$ python -q
>>> import numpy as np
>>> np.set_printoptions(precision=2, suppress=True, linewidth=140, sign=" ")
>>> J = np.loadtxt("layer14.csv", delimiter=",")
>>> J
array([[ 0.,  0.,  1.,  1.,  0.,  0.,  0.,  1.,  1.,  0.,  0.],
       [ 0.,  0.,  0.,  0.,  1.,  1.,  0.,  0.,  0.,  1.,  1.],
       [ 1.,  0.,  0.,  0.,  0.,  0.,  1.,  1.,  1.,  0.,  0.],
       [ 1.,  0.,  0.,  0.,  0.,  0.,  1.,  1.,  1.,  0.,  0.],
       [ 0.,  1.,  0.,  0.,  0.,  1.,  0.,  0.,  0.,  1.,  0.],
       [ 0.,  1.,  0.,  0.,  1.,  0.,  0.,  0.,  0.,  1.,  1.],
       [ 0.,  0.,  1.,  1.,  0.,  0.,  0.,  1.,  1.,  0.,  0.],
       [ 1.,  0.,  1.,  1.,  0.,  0.,  1.,  0.,  1.,  0.,  0.],
       [ 1.,  0.,  1.,  1.,  0.,  0.,  1.,  1.,  0.,  0.,  0.],
       [ 0.,  1.,  0.,  0.,  1.,  1.,  0.,  0.,  0.,  0.,  0.],
       [ 0.,  1.,  0.,  0.,  0.,  1.,  0.,  0.,  0.,  0.,  0.]])
>>> rng = np.random.default_rng(6617)
>>> labels = rng.permutation(11)
>>> labels
array([  5,   8,   6,   1,   3,   4,   9,   2,   7,   0,  10])
>>> A2 = J[labels][:, labels]
>>> np.trace(A2)
np.float64(0.0)
>>> np.diag(A2)
array([ 0.,  0.,  0.,  0.,  0.,  0.,  0.,  0.,  0.,  0.,  0.])
>>> J @ J
array([[ 4.,  0.,  2.,  2.,  0.,  0.,  4.,  3.,  3.,  0.,  0.],
       [ 0.,  4.,  0.,  0.,  2.,  3.,  0.,  0.,  0.,  2.,  1.],
       [ 2.,  0.,  4.,  4.,  0.,  0.,  2.,  3.,  3.,  0.,  0.],
       [ 2.,  0.,  4.,  4.,  0.,  0.,  2.,  3.,  3.,  0.,  0.],
       [ 0.,  2.,  0.,  0.,  3.,  2.,  0.,  0.,  0.,  2.,  2.],
       [ 0.,  3.,  0.,  0.,  2.,  4.,  0.,  0.,  0.,  2.,  1.],
       [ 4.,  0.,  2.,  2.,  0.,  0.,  4.,  3.,  3.,  0.,  0.],
       [ 3.,  0.,  3.,  3.,  0.,  0.,  3.,  5.,  4.,  0.,  0.],
       [ 3.,  0.,  3.,  3.,  0.,  0.,  3.,  4.,  5.,  0.,  0.],
       [ 0.,  2.,  0.,  0.,  2.,  2.,  0.,  0.,  0.,  3.,  2.],
       [ 0.,  1.,  0.,  0.,  2.,  1.,  0.,  0.,  0.,  2.,  2.]])
>>> np.trace(J @ J @ J) // 6
np.float64(17.0)
>>> L = np.diag(J.sum(axis=1)) - J
>>> L
array([[ 4.,  0., -1., -1.,  0.,  0.,  0., -1., -1.,  0.,  0.],
       [ 0.,  4.,  0.,  0., -1., -1.,  0.,  0.,  0., -1., -1.],
       [-1.,  0.,  4.,  0.,  0.,  0., -1., -1., -1.,  0.,  0.],
       [-1.,  0.,  0.,  4.,  0.,  0., -1., -1., -1.,  0.,  0.],
       [ 0., -1.,  0.,  0.,  3., -1.,  0.,  0.,  0., -1.,  0.],
       [ 0., -1.,  0.,  0., -1.,  4.,  0.,  0.,  0., -1., -1.],
       [ 0.,  0., -1., -1.,  0.,  0.,  4., -1., -1.,  0.,  0.],
       [-1.,  0., -1., -1.,  0.,  0., -1.,  5., -1.,  0.,  0.],
       [-1.,  0., -1., -1.,  0.,  0., -1., -1.,  5.,  0.,  0.],
       [ 0., -1.,  0.,  0., -1., -1.,  0.,  0.,  0.,  3.,  0.],
       [ 0., -1.,  0.,  0.,  0., -1.,  0.,  0.,  0.,  0.,  2.]])
>>> L @ np.ones(11)
array([ 0.,  0.,  0.,  0.,  0.,  0.,  0.,  0.,  0.,  0.,  0.])
